% ipython --no-banner

In [1]: import numpy as np

In [2]: np.set_printoptions(precision=2, suppress=True, linewidth=160, floatmode="fixed")

In [3]: def rd(a):
   ...:     return np.round(a, 2) + 0
   ...: 

In [4]: m1 = np.load("test7.npy")

In [5]: print(m1)
[[ 1  0  0  0  0  0  0  0  0  0]
 [ 1  1  0  0  0  0  0  0  0  0]
 [ 0 -2  1  0  0  0  0  0  0  0]
 [-1  0 -2  1  0  0  0  0  0  0]
 [ 0 -1  0 -1  1  0  0  0  0  0]
 [ 0  1 -2 -2 -1  1  0  0  0  0]
 [ 2 -1 -1  2 -1  1  1  0  0  0]
 [ 0  2  1  1  0  1  0  1  0  0]
 [-1 -2  0  1  1  2 -1 -1  1  0]
 [ 1 -2  0  0  1 -1 -2  0  2  1]]

In [6]: ang = np.radians(72)

In [7]: R = np.eye(10)

In [8]: R[7, 7] = R[1, 1] = np.cos(ang)

In [9]: R[7, 1], R[1, 7] = -np.sin(ang), np.sin(ang)

In [10]: print(rd(R))
[[ 1.00  0.00  0.00  0.00  0.00  0.00  0.00  0.00  0.00  0.00]
 [ 0.00  0.31  0.00  0.00  0.00  0.00  0.00  0.95  0.00  0.00]
 [ 0.00  0.00  1.00  0.00  0.00  0.00  0.00  0.00  0.00  0.00]
 [ 0.00  0.00  0.00  1.00  0.00  0.00  0.00  0.00  0.00  0.00]
 [ 0.00  0.00  0.00  0.00  1.00  0.00  0.00  0.00  0.00  0.00]
 [ 0.00  0.00  0.00  0.00  0.00  1.00  0.00  0.00  0.00  0.00]
 [ 0.00  0.00  0.00  0.00  0.00  0.00  1.00  0.00  0.00  0.00]
 [ 0.00 -0.95  0.00  0.00  0.00  0.00  0.00  0.31  0.00  0.00]
 [ 0.00  0.00  0.00  0.00  0.00  0.00  0.00  0.00  1.00  0.00]
 [ 0.00  0.00  0.00  0.00  0.00  0.00  0.00  0.00  0.00  1.00]]

In [11]: out = m1 @ R.T

In [12]: print(np.allclose(np.linalg.norm(m1, axis=1), np.linalg.norm(out, axis=1)))
True

In [13]: print(rd(np.linalg.det(R)), rd(np.trace(R)))
1.0 8.62

In [14]: print(np.allclose(m1 @ m1.T, out @ out.T))
True
